>>> import numpy as np
>>> np.set_printoptions(suppress=True, linewidth=120)
>>> M = np.loadtxt("out0.csv", delimiter=",")
>>> M
array([[ 4.84, -0.54, -0.56],
       [-0.54,  3.15, -1.92],
       [-0.56, -1.92,  3.01]])
>>> evals, vecs = np.linalg.eig(M)
>>> np.round(np.sort(np.linalg.eigvals(M @ M)), 2)
array([ 1.  , 24.98, 25.01])
>>> evals.round(2)
array([1., 5., 5.])
>>> np.round(M @ vecs[:, 0] - evals[0] * vecs[:, 0], 2) + 0
array([0., 0., 0.])
>>> evals, vecs = np.linalg.eigh(M)
>>> np.round(vecs @ np.diag(evals) @ vecs.T, 2)
array([[ 4.84, -0.54, -0.56],
       [-0.54,  3.15, -1.92],
       [-0.56, -1.92,  3.01]])
>>> np.round(vecs.T @ vecs, 2) + 0
array([[1., 0., 0.],
       [0., 1., 0.],
       [0., 0., 1.]])
>>> np.round(np.linalg.eigvalsh(M + -3 * np.eye(3)), 2)
array([-2.,  2.,  2.])
>>> L = np.linalg.cholesky(M)
>>> round(float(np.prod(np.diag(L)) ** 2), 2), round(float(np.linalg.det(M)), 2)
(25.02, 25.02)
>>> np.linalg.eigvalsh(M).min() > 0
np.True_
>>> np.round(L @ L.T, 2)
array([[ 4.84, -0.54, -0.56],
       [-0.54,  3.15, -1.92],
       [-0.56, -1.92,  3.01]])
>>> np.round(M / np.sqrt(np.outer(np.diag(M), np.diag(M))), 2)
array([[ 1.  , -0.14, -0.15],
       [-0.14,  1.  , -0.62],
       [-0.15, -0.62,  1.  ]])
>>> L.round(2)
array([[ 2.2 ,  0.  ,  0.  ],
       [-0.25,  1.76,  0.  ],
       [-0.25, -1.13,  1.29]])
>>> evals, vecs = np.linalg.eigh(M)
>>> x0 = np.array([8, 1, 8])
>>> np.round(np.linalg.eigvalsh(M[1:, 1:]), 2)
array([1.16, 5.  ])
>>> feats = np.array([[3.0, 0.0, 1.0], [0.0, 2.0, 0.0], [1.0, 0.0, 3.0]])
>>> evals, vecs = np.linalg.eig(feats)
>>> np.prod(evals)
np.float64(16.0)
>>> np.round(np.sort(np.linalg.eigvals(np.linalg.inv(feats))), 2)
array([0.25, 0.5 , 0.5 ])
>>> out = np.linalg.inv(feats)
>>> round(np.linalg.det(feats) * np.linalg.det(out), 2)
np.float64(1.0)
>>> np.round(np.linalg.slogdet(feats)[0], 2)
np.float64(1.0)
>>> np.round(np.linalg.det(feats) * out, 2)
array([[ 6.,  0., -2.],
       [ 0.,  8.,  0.],
       [-2.,  0.,  6.]])
>>> (np.abs(out) > 1e-9).astype(int)
array([[1, 0, 1],
       [0, 1, 0],
       [1, 0, 1]])
>>> np.round(np.linalg.inv(out), 2)
array([[3., 0., 1.],
       [0., 2., 0.],
       [1., 0., 3.]])
>>> (np.linalg.matrix_power((feats != 0) + (feats.T != 0) + np.eye(3), 3) > 0).astype(int)
array([[1, 0, 1],
       [0, 1, 0],
       [1, 0, 1]])
>>> np.round(np.sort(np.linalg.eigvals(feats).real), 2)
array([2., 2., 4.])
>>> x0 = np.ones(3)
>>> for _ in range(6):
...     x0 = feats @ x0
...     x0 /= np.linalg.norm(x0)
...     print(round(x0 @ feats @ x0, 2))
... 
3.78
3.94
3.98
4.0
4.0
4.0
>>> round(float(np.linalg.eigvalsh(feats)[-1]), 2)
4.0
>>> x0.round(2)
array([0.71, 0.01, 0.71])
>>> def softmax(z):
...     e = np.exp(z - z.max(axis=-1, keepdims=True))
...     return e / e.sum(axis=-1, keepdims=True)
... 
>>> np.round(softmax(M[1] + 5), 2)
array([0.02, 0.97, 0.01])
>>> np.round(softmax(10 * M[1]), 2) + 0
array([0., 1., 0.])
>>> np.round(softmax(M).sum(axis=1), 2)
array([1., 1., 1.])
>>> S = M @ M.T / np.sqrt(3)
>>> np.round(softmax(S)[1] @ M, 2)
array([-0.54,  3.15, -1.92])
>>> softmax(S).round(6).argmax(axis=1)
array([0, 1, 2])
>>> out = np.array([[7, 0], [8, 1]])
>>> basis = np.array([[2]])
>>> E = np.block([[out, np.array([[6], [5]])], [np.zeros((1, 2)), basis]])
>>> E
array([[7., 0., 6.],
       [8., 1., 5.],
       [0., 0., 2.]])
>>> q = E.astype(float).copy()
>>> for j in range(3):
...     q[:, j] -= q[:, :j] @ (q[:, :j].T @ q[:, j])
...     q[:, j] /= np.linalg.norm(q[:, j])
... 
>>> q.round(2) + 0
array([[ 0.66, -0.75,  0.  ],
       [ 0.75,  0.66,  0.  ],
       [ 0.  ,  0.  ,  1.  ]])
>>> np.round(q.T @ q, 2) + 0
array([[1., 0., 0.],
       [0., 1., 0.],
       [0., 0., 1.]])
>>> r0, g = E[2], E[1]
>>> r0 @ r0
np.float64(4.0)
>>> r0 @ g
np.float64(10.0)
>>> p = (r0 @ g) / (r0 @ r0) * r0
>>> round(np.linalg.norm(r0 + g) ** 2 + np.linalg.norm(r0 - g) ** 2, 2)
np.float64(188.0)
>>> g - p
array([8., 1., 0.])
>>> p
array([0., 0., 5.])
>>> (g - p) @ r0
np.float64(0.0)
